$ ipython --no-banner

In [1]: import numpy as np

In [2]: np.set_printoptions(precision=3, suppress=True, linewidth=120)

In [3]: def rd(a):
   ...:     return np.round(a, 3) + 0
   ...: 

In [4]: X = np.load("layer9.npy")

In [5]: print(rd(X))
[[0.143 0.    0.143 0.    0.143 0.    0.    0.143 0.    0.    0.143 0.    0.143 0.143]
 [0.    0.222 0.    0.111 0.    0.111 0.    0.    0.111 0.111 0.111 0.111 0.111 0.   ]
 [0.143 0.    0.143 0.    0.143 0.143 0.    0.143 0.    0.    0.    0.143 0.143 0.   ]
 [0.    0.    0.143 0.286 0.143 0.    0.143 0.    0.    0.143 0.    0.    0.143 0.   ]
 [0.    0.5   0.    0.    0.5   0.    0.    0.    0.    0.    0.    0.    0.    0.   ]
 [0.167 0.    0.    0.    0.167 0.167 0.    0.167 0.167 0.167 0.    0.    0.    0.   ]
 [0.1   0.1   0.1   0.    0.    0.1   0.2   0.1   0.1   0.    0.1   0.    0.    0.1  ]
 [0.    0.167 0.    0.    0.167 0.167 0.    0.167 0.    0.    0.167 0.167 0.    0.   ]
 [0.    0.    0.    0.    0.    0.333 0.    0.    0.667 0.    0.    0.    0.    0.   ]
 [0.167 0.167 0.    0.    0.167 0.    0.    0.    0.    0.167 0.167 0.    0.167 0.   ]
 [0.143 0.    0.143 0.    0.143 0.143 0.    0.143 0.    0.    0.286 0.    0.    0.   ]
 [0.    0.    0.    0.    0.    0.333 0.    0.    0.    0.    0.333 0.333 0.    0.   ]
 [0.    0.    0.143 0.    0.    0.143 0.    0.143 0.    0.    0.    0.143 0.286 0.143]
 [0.25  0.    0.    0.    0.25  0.    0.    0.    0.    0.25  0.    0.    0.    0.25 ]]

In [6]: left, sigma, vt = np.linalg.svd(X)

In [7]: print(np.argmax(sigma[:-1] / (sigma[1:] + 1e-6)) + 1)
13

In [8]: Y = left[:, :13] @ np.diag(sigma[:13]) @ vt[:13]

In [9]: print(np.linalg.matrix_rank(X, rtol=0.05))
13

In [10]: print(rd(np.linalg.norm(X - Y, 2)), rd(sigma[13]))
0.004 0.004

In [11]: print(rd(X @ np.ones(14)))
[1. 1. 1. 1. 1. 1. 1. 1. 1. 1. 1. 1. 1. 1.]

In [12]: print(rd(np.sort(np.abs(np.linalg.eigvals(X)))[::-1]))
[1.    0.692 0.443 0.443 0.386 0.327 0.327 0.247 0.173 0.173 0.139 0.139 0.074 0.014]

In [13]: print(rd(X.sum(axis=1)))
[1. 1. 1. 1. 1. 1. 1. 1. 1. 1. 1. 1. 1. 1.]

In [14]: p = np.eye(14)[6]

In [15]: for _ in range(3):
    ...:     p = p @ X
    ...:     print(p.round(3))
    ...: 
[0.1 0.1 0.1 0.  0.  0.1 0.2 0.1 0.1 0.  0.1 0.  0.  0.1]
[0.105 0.059 0.063 0.011 0.101 0.126 0.04  0.096 0.114 0.053 0.091 0.042 0.04  0.059]
[0.086 0.093 0.048 0.01  0.15  0.127 0.01  0.084 0.108 0.053 0.09  0.051 0.052 0.039]

In [16]: rng = np.random.default_rng(16)

In [17]: lab = rng.permutation(14)

In [18]: Y = X[:, lab] * rng.choice([-1, 1], 14)

In [19]: print(rd(Y))
[[ 0.     0.    -0.143 -0.143  0.143  0.     0.    -0.143 -0.143  0.     0.     0.    -0.143  0.143]
 [-0.111  0.111  0.     0.     0.     0.     0.111 -0.111 -0.111  0.111 -0.111  0.222  0.     0.   ]
 [-0.143  0.143 -0.143 -0.143  0.143  0.     0.     0.    -0.143  0.     0.     0.     0.     0.143]
 [ 0.     0.    -0.143  0.     0.     0.143  0.     0.    -0.143  0.286 -0.143  0.     0.     0.143]
 [ 0.     0.    -0.5    0.     0.     0.     0.     0.     0.     0.     0.     0.5    0.     0.   ]
 [-0.167  0.    -0.167 -0.167  0.167  0.     0.167  0.     0.     0.    -0.167  0.     0.     0.   ]
 [-0.1    0.     0.    -0.1    0.1    0.2    0.1   -0.1    0.     0.     0.     0.1   -0.1    0.1  ]
 [-0.167  0.167 -0.167  0.     0.167  0.     0.    -0.167  0.     0.     0.     0.167  0.     0.   ]
 [-0.333  0.     0.     0.     0.     0.     0.667  0.     0.     0.     0.     0.     0.     0.   ]
 [ 0.     0.    -0.167 -0.167  0.     0.     0.    -0.167 -0.167  0.    -0.167  0.167  0.     0.   ]
 [-0.143  0.    -0.143 -0.143  0.143  0.     0.    -0.286  0.     0.     0.     0.     0.     0.143]
 [-0.333  0.333  0.     0.     0.     0.     0.    -0.333  0.     0.     0.     0.     0.     0.   ]
 [-0.143  0.143  0.     0.     0.143  0.     0.     0.    -0.286  0.     0.     0.    -0.143  0.143]
 [ 0.     0.    -0.25  -0.25   0.     0.     0.     0.     0.     0.    -0.25   0.    -0.25   0.   ]]

In [20]: left, _, vt = np.linalg.svd(X.T @ Y)

In [21]: print(lab)
[ 5 11  4  0  7  6  8 10 12  3  9  1 13  2]

In [22]: r0 = np.array([8, -9])

In [23]: print(rd(np.cross(X[4, :3], X[0, :3])))
[ 0.071  0.    -0.071]

In [24]: print(np.polyval(r0, X[4]))
[-9. -5. -9. -9. -5. -9. -9. -9. -9. -9. -9. -9. -9. -9.]

In [25]: r0, v = X[13], X[9]

In [26]: print(r0 @ v)
0.125

In [27]: print(r0 @ r0)
0.25

In [28]: p = (r0 @ v) / (r0 @ r0) * r0

In [29]: print(rd(np.linalg.norm(r0 + v) ** 2 + np.linalg.norm(r0 - v) ** 2))
0.833

In [30]: W0 = np.load("mat.npy")

In [31]: print(W0)
[[3. 1. 0. 0. 0. 0. 0.]
 [0. 3. 1. 0. 0. 0. 0.]
 [0. 0. 3. 1. 0. 0. 0.]
 [0. 0. 0. 3. 1. 0. 0.]
 [0. 0. 0. 0. 3. 1. 0.]
 [0. 0. 0. 0. 0. 3. 1.]
 [0. 0. 0. 0. 0. 0. 3.]]

In [32]: Y = W0 + rng.integers(-2, 3, (7, 5)) @ rng.integers(-2, 3, (5, 7))

In [33]: print(Y)
[[-3. -3.  4.  5.  5. -9. -5.]
 [-7. -1.  3.  7.  6. -7. -4.]
 [ 4. -2. -3.  1.  5. -1.  5.]
 [ 3.  6.  0. -4. -6.  3.  2.]
 [-8. -2. -8.  9.  8.  4.  3.]
 [ 3.  7. -2. -3. -3.  8.  4.]
 [-4.  5.  2.  1. -7.  9.  1.]]

In [34]: print(np.linalg.matrix_rank(Y - W0, tol=1e-8))
5

In [35]: print(Y - W0)
[[-6. -4.  4.  5.  5. -9. -5.]
 [-7. -4.  2.  7.  6. -7. -4.]
 [ 4. -2. -6.  0.  5. -1.  5.]
 [ 3.  6.  0. -7. -7.  3.  2.]
 [-8. -2. -8.  9.  5.  3.  3.]
 [ 3.  7. -2. -3. -3.  5.  3.]
 [-4.  5.  2.  1. -7.  9. -2.]]

In [36]: print(rd(np.linalg.svd(Y - W0, compute_uv=False)))
[27.473 15.945 14.768  4.558  2.842  0.     0.   ]

In [37]: th = rng.uniform(0, 2 * np.pi, 25)

In [38]: Q, _ = np.linalg.qr(np.array([[0.4, 2.0],
    ...:     [-0.2, 0.1],
    ...:     [0.5, -0.6],
    ...:     [1.2, 0.7],
    ...:     [-0.3, -1.8],
    ...:     [-1.0, 1.7],
    ...:     [-0.3, -1.7],
    ...:     [0.8, 0.1],
    ...:     [1.3, -0.8],
    ...:     [-1.6, 0.0]]))

In [39]: F = 3 * np.c_[np.cos(th), np.sin(th)] @ Q.T

In [40]: print(rd(F))
[[ 0.651 -0.2    0.459  1.348 -0.523 -0.862 -0.511  0.856  1.282 -1.69 ]
 [ 1.54   0.092 -0.505  0.466 -1.39   1.402 -1.312  0.023 -0.717  0.111]
 [ 1.362  0.138 -0.606  0.14  -1.245  1.584 -1.171 -0.18  -1.009  0.509]
 [ 1.586 -0.043 -0.131  1.145 -1.394  0.602 -1.326  0.513  0.178 -0.891]
 [-1.023 -0.185  0.684  0.287  0.957 -1.685  0.894  0.424  1.298 -0.974]
 [-1.26  -0.156  0.639  0.005  1.159 -1.635  1.088  0.265  1.119 -0.674]
 [ 1.594 -0.039 -0.144  1.13  -1.402  0.632 -1.333  0.5    0.15  -0.863]
 [-1.509  0.074  0.031 -1.249  1.317 -0.371  1.256 -0.606 -0.39   1.089]
 [-1.641 -0.006  0.277 -0.943  1.456 -0.929  1.381 -0.353  0.149  0.556]
 [-1.638  0.001  0.258 -0.972  1.452 -0.889  1.377 -0.375  0.106  0.601]
 [ 0.02  -0.224  0.628  1.092  0.043 -1.354  0.024  0.799  1.486 -1.637]
 [ 1.364 -0.112  0.099  1.346 -1.178  0.061 -1.127  0.707  0.651 -1.311]
 [ 0.456 -0.211  0.523  1.287 -0.347 -1.038 -0.345  0.852  1.37  -1.702]
 [ 1.519  0.099 -0.522  0.419 -1.374  1.434 -1.296 -0.007 -0.763  0.171]
 [ 0.025  0.225 -0.637 -1.067 -0.083  1.381 -0.062 -0.79  -1.492  1.624]
 [-1.2    0.142 -0.209 -1.393  1.025  0.21   0.983 -0.776 -0.86   1.468]
 [-1.57   0.051  0.106 -1.174  1.377 -0.545  1.311 -0.538 -0.232  0.942]
 [ 1.567  0.082 -0.479  0.533 -1.412  1.352 -1.333  0.067 -0.649  0.024]
 [-1.011 -0.186  0.686  0.3    0.947 -1.686  0.884  0.43   1.305 -0.986]
 [ 1.546 -0.061 -0.074  1.207 -1.354  0.472 -1.289  0.568  0.299 -1.005]
 [-1.104  0.156 -0.263 -1.402  0.936  0.346  0.9   -0.803 -0.958  1.533]
 [-1.496  0.078  0.017 -1.262  1.305 -0.339  1.244 -0.618 -0.418  1.114]
 [ 0.789  0.204 -0.701 -0.518 -0.755  1.674 -0.7   -0.545 -1.409  1.198]
 [-0.253 -0.224  0.671  0.93   0.285 -1.502  0.253  0.737  1.504 -1.537]
 [-1.414  0.101 -0.059 -1.321  1.226 -0.157  1.171 -0.679 -0.573  1.247]]

In [41]: print(np.abs(np.diag(np.linalg.qr(F)[1])) > 1e-9)
[ True  True False False False False False False False False]

In [42]: print(rd(np.trace(np.linalg.pinv(F) @ F)))
2.0
